$ ipython --no-banner

In [1]: import numpy as np

In [2]: import numpy.linalg as la

In [3]: np.set_printoptions(suppress=True, linewidth=100)

In [4]: M = -3 * np.eye(13) + np.eye(13, k=1)

In [5]: print(M)
[[-3.  1.  0.  0.  0.  0.  0.  0.  0.  0.  0.  0.  0.]
 [ 0. -3.  1.  0.  0.  0.  0.  0.  0.  0.  0.  0.  0.]
 [ 0.  0. -3.  1.  0.  0.  0.  0.  0.  0.  0.  0.  0.]
 [ 0.  0.  0. -3.  1.  0.  0.  0.  0.  0.  0.  0.  0.]
 [ 0.  0.  0.  0. -3.  1.  0.  0.  0.  0.  0.  0.  0.]
 [ 0.  0.  0.  0.  0. -3.  1.  0.  0.  0.  0.  0.  0.]
 [ 0.  0.  0.  0.  0.  0. -3.  1.  0.  0.  0.  0.  0.]
 [ 0.  0.  0.  0.  0.  0.  0. -3.  1.  0.  0.  0.  0.]
 [ 0.  0.  0.  0.  0.  0.  0.  0. -3.  1.  0.  0.  0.]
 [ 0.  0.  0.  0.  0.  0.  0.  0.  0. -3.  1.  0.  0.]
 [ 0.  0.  0.  0.  0.  0.  0.  0.  0.  0. -3.  1.  0.]
 [ 0.  0.  0.  0.  0.  0.  0.  0.  0.  0.  0. -3.  1.]
 [ 0.  0.  0.  0.  0.  0.  0.  0.  0.  0.  0.  0. -3.]]

In [6]: print(la.matrix_rank(M - M[0, 0] * np.eye(13)))
12

In [7]: cov = M.T @ M

In [8]: print((M @ M.T).shape)
(13, 13)

In [9]: print(la.matrix_rank(cov))
13

In [10]: print(np.allclose(cov, cov.T))
True

In [11]: print(np.trace(cov), (M ** 2).sum())
129.0 129.0

In [12]: vec = np.array([-3, 3, 0, 1, -1, 1, 3, 0, -1, 2, -3, -1, 3])

In [13]: a = np.maximum(M @ vec, 0)

In [14]: print(M.T @ a)
[-36.  12.  -3.   1. -12.   4.   0.   0. -15.   5. -24. -10.   6.]

In [15]: print(np.round(np.tanh(M @ vec), 2))
[ 1.   -1.    0.76 -1.    1.    0.   -1.   -0.76  1.   -1.    1.    1.   -1.  ]

In [16]: u = np.array([0, 0, -3, -1, -2, 3, 0, 1, 0, 0, 0, 0, 2])

In [17]: out = M + np.outer(u, np.eye(13)[0])

In [18]: print(np.round(la.det(out) / la.det(M), 2), round(float(1 + la.solve(M, u)[0]), 2))
1.13 1.13

In [19]: print(la.matrix_rank(out - M))
1

In [20]: vec = np.array([-3, -2, 0, -1, 5, 3, 0, 1, -4, 5, 4, 4, -5])

In [21]: y = M @ vec

In [22]: print(y)
[  7.   6.  -1.   8. -12.  -9.   1.  -7.  17. -11.  -8. -17.  15.]

In [23]: print(np.round(la.solve(M, y + M[:, 8]), 2))
[-3. -2. -0. -1.  5.  3. -0.  1. -3.  5.  4.  4. -5.]

In [24]: print(np.round(la.solve(M.T, M[8]), 2) + 0)
[0. 0. 0. 0. 0. 0. 0. 0. 1. 0. 0. 0. 0.]

In [25]: A = np.loadtxt("block0.csv", delimiter=",")

In [26]: print(A)
[[ 0.06  6.05  2.97  6.01  5.9 ]
 [-0.01  4.    6.03  6.05  5.95]
 [-0.04  2.04  2.85  3.07  3.02]
 [ 0.02  1.95  4.98  4.01  4.03]
 [-0.02  0.02  1.94  1.02  1.02]
 [ 0.02  6.09  4.93  7.01  6.96]
 [-0.07  4.01  3.99  4.98  4.96]
 [-0.08  2.06  5.01  4.03  4.01]
 [ 0.03  6.03  4.98  7.01  7.06]
 [ 0.02  3.91  2.01  3.99  3.94]]

In [27]: z = A[:, 4] > np.median(A[:, 4])

In [28]: u = A[z].mean(axis=0) - A[~z].mean(axis=0)

In [29]: print(np.argsort(-np.abs(u).round(6), kind="stable"))
[1 3 4 2 0]

In [30]: print(((A - A.mean(axis=0)) @ u > 0).astype(int))
[1 1 0 0 0 1 1 0 1 0]

In [31]: print((((A - A.mean(axis=0)) @ u > 0) == z).mean())
1.0

In [32]: vec = np.array([0, 1, 2, 0, 1])

In [33]: y = A @ vec

In [34]: print(y.round(2))
[17.89 22.01 10.76 15.94  4.92 22.91 16.95 16.09 23.05 11.87]

In [35]: print(np.round(la.solve(A.T @ A, A.T @ y), 2) + 0)
[0. 1. 2. 0. 1.]

In [36]: rng = np.random.default_rng(938)

In [37]: y = y + 0.3 * rng.normal(size=10)

In [38]: print(y.round(2))
[18.11 22.12 10.72 15.67  4.75 23.33 16.85 15.66 22.34 11.88]

In [39]: beta, *_ = la.lstsq(A, y)

In [40]: print(round(la.norm(y - A @ beta), 2))
0.57

In [41]: print(beta.round())
[ 1.  2.  3.  4. -4.]

In [42]: Ac = (A - A.mean(axis=0)) / A.std(axis=0)

In [43]: print(np.round(Ac.std(axis=0), 2))
[1. 1. 1. 1. 1.]

In [44]: print(np.argwhere(np.abs(Ac) > 2))
[[4 3]
 [4 4]]

In [45]: beta = la.lstsq(np.delete(Ac, 2, axis=1), Ac[:, 2])[0]

In [46]: print(round(1 - np.var(Ac[:, 2] - np.delete(Ac, 2, axis=1) @ beta), 2))
1.0

In [47]: cov = np.cov(A, rowvar=False)

In [48]: print(np.argsort(-A.std(axis=0).round(6), kind="stable"))
[1 3 4 2 0]

In [49]: print(np.round(np.polyfit(A[:, 2], A[:, 3], 1), 2))
[0.83 1.43]

In [50]: D = la.norm(A[:, None] - A[None], axis=-1)

In [51]: print(np.round(la.norm(A - A.mean(axis=0), axis=1), 2))
[3.17 2.79 3.04 2.17 6.64 4.18 0.55 2.11 4.21 2.24]

In [52]: print(la.matrix_rank(D ** 2))
7

In [53]: print(np.round(la.norm(A, axis=1), 2))
[10.79 11.15  5.55  7.81  2.42 12.61  9.02  7.85 12.65  7.13]

In [54]: print((D + 1e9 * np.eye(10)).round(6).argmin(axis=1))
[5 6 9 7 2 8 9 3 5 2]

In [55]: print(D.shape)
(10, 10)

In [56]: print(np.unravel_index(D.round(6).argmax(), D.shape))
(np.int64(4), np.int64(8))

In [57]: feats = np.load("case16.npy")

In [58]: print(feats)
[[-1.97  1.97 -0.98  0.98  2.   -2.02  0.    1.99]
 [-1.96  1.98 -1.04  1.02  2.   -2.02 -0.06  1.99]
 [-2.04  2.   -1.    0.96  2.01 -1.99  0.    2.  ]
 [-1.99  2.02 -0.98  0.99  2.   -2.    0.03  2.03]
 [-2.02  2.01 -0.99  0.98  1.99 -1.99  0.02  1.98]
 [-2.02  2.   -0.99  1.01  1.97 -1.98  0.    2.01]
 [-2.    1.98 -0.99  0.98  2.02 -2.   -0.01  2.  ]
 [-1.98  2.01 -1.01  1.01  2.04 -2.01  0.    2.  ]
 [-1.97  2.   -1.    0.94  2.01 -2.01 -0.02  1.97]
 [-2.02  1.98 -1.02  1.01  2.   -2.01  0.01  2.01]
 [-2.01  2.01 -0.99  1.01  2.04 -2.03 -0.01  2.05]
 [ 0.03  2.   -2.02 -1.   -2.03  1.03 -0.97 -2.01]
 [-0.01  2.02 -1.98 -0.95 -2.04  1.01 -1.02 -2.  ]
 [ 0.01  1.99 -2.   -0.97 -1.97  1.   -0.98 -1.99]
 [ 0.02  1.96 -1.98 -1.04 -1.98  1.01 -1.01 -2.  ]
 [-0.02  2.01 -2.03 -1.   -2.03  0.99 -0.96 -2.01]
 [-0.03  2.01 -2.02 -0.99 -1.98  1.01 -0.98 -1.98]
 [-0.04  1.95 -2.02 -1.   -2.02  1.01 -1.   -2.01]
 [ 0.04  1.98 -2.01 -0.99 -2.01  1.   -0.99 -2.  ]
 [ 0.01  1.99 -2.04 -1.04 -2.05  1.02 -0.99 -1.98]
 [-0.02  2.02 -2.02 -0.96 -2.01  1.02 -1.   -2.01]
 [ 0.04  2.   -1.96 -1.02 -2.    0.99 -1.   -1.97]
 [-1.99 -1.02  0.97  0.   -0.99 -0.02 -0.03 -1.02]
 [-2.   -0.99  0.99  0.04 -1.04  0.    0.   -1.01]
 [-2.01 -1.06  0.99  0.   -1.02  0.    0.02 -0.99]
 [-1.99 -0.99  1.04  0.02 -1.    0.03  0.01 -1.01]
 [-2.   -0.98  1.02  0.   -0.96  0.    0.01 -1.02]
 [-2.   -1.03  1.01 -0.04 -0.98  0.01 -0.01 -1.  ]
 [-2.01 -0.99  0.97 -0.01 -1.    0.01  0.   -1.03]
 [-2.02 -1.02  0.98 -0.01 -0.99  0.01 -0.01 -0.99]
 [-1.98 -1.01  0.98 -0.01 -1.01  0.    0.   -0.99]
 [-2.01 -0.99  1.02  0.01 -1.03  0.01  0.02 -0.99]
 [-2.01 -0.98  0.96  0.01 -0.98  0.    0.02 -0.97]]

In [59]: u = np.array([-2, 1])

In [60]: print(np.round(np.cross(feats[27, :3], feats[25, :3]), 2))
[-0.07  0.07 -0.07]

In [61]: Ac = feats - feats.mean(axis=0)

In [62]: evecs = la.svd(Ac)[2][:3]

In [63]: out = Ac - Ac @ evecs.T @ evecs

In [64]: print(np.round(out.std(axis=0), 2))
[0.02 0.01 0.02 0.02 0.01 0.01 0.02 0.01]

In [65]: print(np.round(np.cov(Ac @ evecs.T, rowvar=False), 2) + 0)
[[8.97 0.   0.  ]
 [0.   4.13 0.  ]
 [0.   0.   0.  ]]

In [66]: Ac = (feats - feats.mean(axis=0)) / feats.std(axis=0)

In [67]: print(np.argwhere(np.abs(Ac) > 2))
[]

In [68]: print(np.round(Ac.std(axis=0), 2))
[1. 1. 1. 1. 1. 1. 1. 1.]

In [69]: beta = la.lstsq(np.delete(Ac, 3, axis=1), Ac[:, 3])[0]

In [70]: print(beta.round(2))
[-0.43  0.42  0.34 -0.52 -0.95 -0.07  0.14]

In [71]: E = np.loadtxt("mat.csv", delimiter=",")

In [72]: print(E)
[[1. 0. 0. 0. 0. 0. 0. 0. 0. 0.]
 [0. 0. 0. 0. 0. 0. 0. 0. 0. 1.]
 [0. 0. 0. 0. 0. 0. 0. 2. 0. 0.]
 [0. 0. 0. 0. 0. 0. 1. 0. 0. 0.]
 [0. 1. 0. 0. 0. 0. 0. 0. 0. 0.]
 [0. 0. 0. 1. 0. 0. 0. 0. 0. 0.]
 [0. 0. 1. 0. 0. 0. 0. 0. 0. 0.]
 [0. 0. 0. 0. 0. 0. 0. 0. 0. 0.]
 [0. 0. 0. 0. 1. 0. 0. 0. 0. 0.]
 [0. 0. 0. 0. 0. 0. 0. 0. 0. 0.]]

In [73]: blk = np.stack([E, 3 * E, E[::-1]])

In [74]: print(la.matrix_rank(blk))
[8 8 8]

In [75]: print(np.round(la.det(blk), 2))
[0. 0. 0.]

In [76]: print(np.round(la.norm(blk, axis=(1, 2)), 2))
[3.32 9.95 3.32]

In [77]: print(blk.sum(axis=0))
[[4. 0. 0. 0. 0. 0. 0. 0. 0. 0.]
 [0. 0. 0. 0. 1. 0. 0. 0. 0. 4.]
 [0. 0. 0. 0. 0. 0. 0. 8. 0. 0.]
 [0. 0. 1. 0. 0. 0. 4. 0. 0. 0.]
 [0. 4. 0. 1. 0. 0. 0. 0. 0. 0.]
 [0. 1. 0. 4. 0. 0. 0. 0. 0. 0.]
 [0. 0. 4. 0. 0. 0. 1. 0. 0. 0.]
 [0. 0. 0. 0. 0. 0. 0. 2. 0. 0.]
 [0. 0. 0. 0. 4. 0. 0. 0. 0. 1.]
 [1. 0. 0. 0. 0. 0. 0. 0. 0. 0.]]

In [78]: print(np.einsum("bij,cij->bc", blk, blk))
[[11. 33.  0.]
 [33. 99.  0.]
 [ 0.  0. 11.]]

In [79]: print(E[:, 2] @ E[:, 9])
0.0

In [80]: print(E @ E.T)
[[1. 0. 0. 0. 0. 0. 0. 0. 0. 0.]
 [0. 1. 0. 0. 0. 0. 0. 0. 0. 0.]
 [0. 0. 4. 0. 0. 0. 0. 0. 0. 0.]
 [0. 0. 0. 1. 0. 0. 0. 0. 0. 0.]
 [0. 0. 0. 0. 1. 0. 0. 0. 0. 0.]
 [0. 0. 0. 0. 0. 1. 0. 0. 0. 0.]
 [0. 0. 0. 0. 0. 0. 1. 0. 0. 0.]
 [0. 0. 0. 0. 0. 0. 0. 0. 0. 0.]
 [0. 0. 0. 0. 0. 0. 0. 0. 1. 0.]
 [0. 0. 0. 0. 0. 0. 0. 0. 0. 0.]]

In [81]: print(E @ E)
[[1. 0. 0. 0. 0. 0. 0. 0. 0. 0.]
 [0. 0. 0. 0. 0. 0. 0. 0. 0. 0.]
 [0. 0. 0. 0. 0. 0. 0. 0. 0. 0.]
 [0. 0. 1. 0. 0. 0. 0. 0. 0. 0.]
 [0. 0. 0. 0. 0. 0. 0. 0. 0. 1.]
 [0. 0. 0. 0. 0. 0. 1. 0. 0. 0.]
 [0. 0. 0. 0. 0. 0. 0. 2. 0. 0.]
 [0. 0. 0. 0. 0. 0. 0. 0. 0. 0.]
 [0. 1. 0. 0. 0. 0. 0. 0. 0. 0.]
 [0. 0. 0. 0. 0. 0. 0. 0. 0. 0.]]

In [82]: m1 = np.loadtxt("test8.csv", delimiter=",")

In [83]: print(m1)
[[-0.22 -1.75 -0.15 -6.38  5.08  3.98  0.97  2.58 -2.06 -3.75]
 [ 3.33  0.3   0.85 -0.14 -1.03 -3.47  3.   -2.14  0.05  0.61]
 [-3.61 -5.22 -1.12 -3.61 -0.79 -4.4  -5.1   1.64 -1.71  1.12]
 [-2.03 -0.27 -2.93 -1.   -1.4  -4.78  1.46 -1.95  5.09  0.54]
 [-2.53 -0.06 -1.98  0.19 -1.4  -2.16  0.59  3.66  1.14 -4.  ]
 [ 3.39 -1.96 -0.18 -6.3   1.79 10.51  0.13 -5.05  3.24 10.2 ]
 [ 2.85  3.25 -2.33  9.23  2.39 -4.63 -0.29 -0.91  0.45 -0.55]
 [-6.77 -6.34  0.3   1.29  1.4   1.14 -1.05  8.32  0.43 -0.09]
 [ 7.15 -3.85 -2.2   3.75  5.73 -2.89 -0.43 -0.32 -1.17  0.54]
 [-7.9  -2.02 -1.83 -6.51 -5.14 -0.28  3.95  0.24 -3.56 -0.63]
 [-2.93 -0.46  5.14  6.89 -2.6  -4.83 -0.74 -0.15  1.56 -2.81]
 [ 3.36  2.54 -7.11  1.08  1.59 -0.46  3.94 -5.43 -0.18  1.03]
 [ 3.45 -0.78  4.27 -5.45 -3.1   1.28 -0.23 -4.27  1.43 -1.01]
 [ 3.76  2.07 -0.12  4.75  4.73  6.56  5.69  2.23 -1.96 -2.71]
 [-0.92 -4.89 -1.43 -6.67 -1.23  2.13  1.04  0.79 -0.9   4.62]
 [-3.18 -0.11 -9.94 -8.77 -6.45  2.98 -1.01  0.    0.15  6.44]
 [ 1.9   2.61  1.68 -0.35  3.29 -1.84 -1.84 -4.84  1.95 -4.38]
 [-3.52  2.48 -3.32  4.08 -4.15 -2.76  3.63 -0.82  2.62 -0.77]
 [-2.52 -1.63  0.07 -9.52 -0.97  4.88 -2.24 -0.43  1.05  2.51]
 [ 3.92 -1.11 -1.87 -1.27  2.36 -1.49 -1.21 -0.58  0.54  3.2 ]
 [ 4.83  4.25 -0.04  4.4  -1.63 -3.78  2.37 -5.77 -1.03 -2.4 ]]

In [84]: Ac = m1 - m1.mean(axis=0)

In [85]: evecs = la.svd(Ac)[2][:9]

In [86]: out = Ac - Ac @ evecs.T @ evecs

In [87]: print(np.round((Ac @ evecs.T).std(axis=0), 2))
[6.64 5.02 4.1  3.33 3.14 2.55 1.9  1.39 1.21]

In [88]: print(la.norm(out, axis=1).round(6).argmax())
1

In [89]: print(np.round(np.cov(Ac @ evecs.T, rowvar=False), 2) + 0)
[[46.35  0.    0.    0.    0.    0.    0.    0.    0.  ]
 [ 0.   26.48  0.    0.    0.    0.    0.    0.    0.  ]
 [ 0.    0.   17.69  0.    0.    0.    0.    0.    0.  ]
 [ 0.    0.    0.   11.67  0.    0.    0.    0.    0.  ]
 [ 0.    0.    0.    0.   10.36  0.    0.    0.    0.  ]
 [ 0.    0.    0.    0.    0.    6.84  0.    0.    0.  ]
 [ 0.    0.    0.    0.    0.    0.    3.79  0.    0.  ]
 [ 0.    0.    0.    0.    0.    0.    0.    2.04  0.  ]
 [ 0.    0.    0.    0.    0.    0.    0.    0.    1.54]]

In [90]: print(np.round(np.diag(evecs.T @ evecs), 2))
[0.99 0.64 0.91 0.96 0.93 0.9  0.98 0.89 0.99 0.81]

In [91]: Ac = (m1 - m1.mean(axis=0)) / m1.std(axis=0)

In [92]: print(np.argwhere(np.abs(Ac) > 2))
[[ 2  6]
 [ 3  8]
 [ 5  5]
 [ 5  9]
 [ 7  1]
 [ 7  7]
 [ 9  0]
 [ 9  8]
 [13  6]
 [15  2]]

In [93]: beta = la.lstsq(np.delete(Ac, 2, axis=1), Ac[:, 2])[0]

In [94]: print(round(1 - np.var(Ac[:, 2] - np.delete(Ac, 2, axis=1) @ beta), 2))
0.67
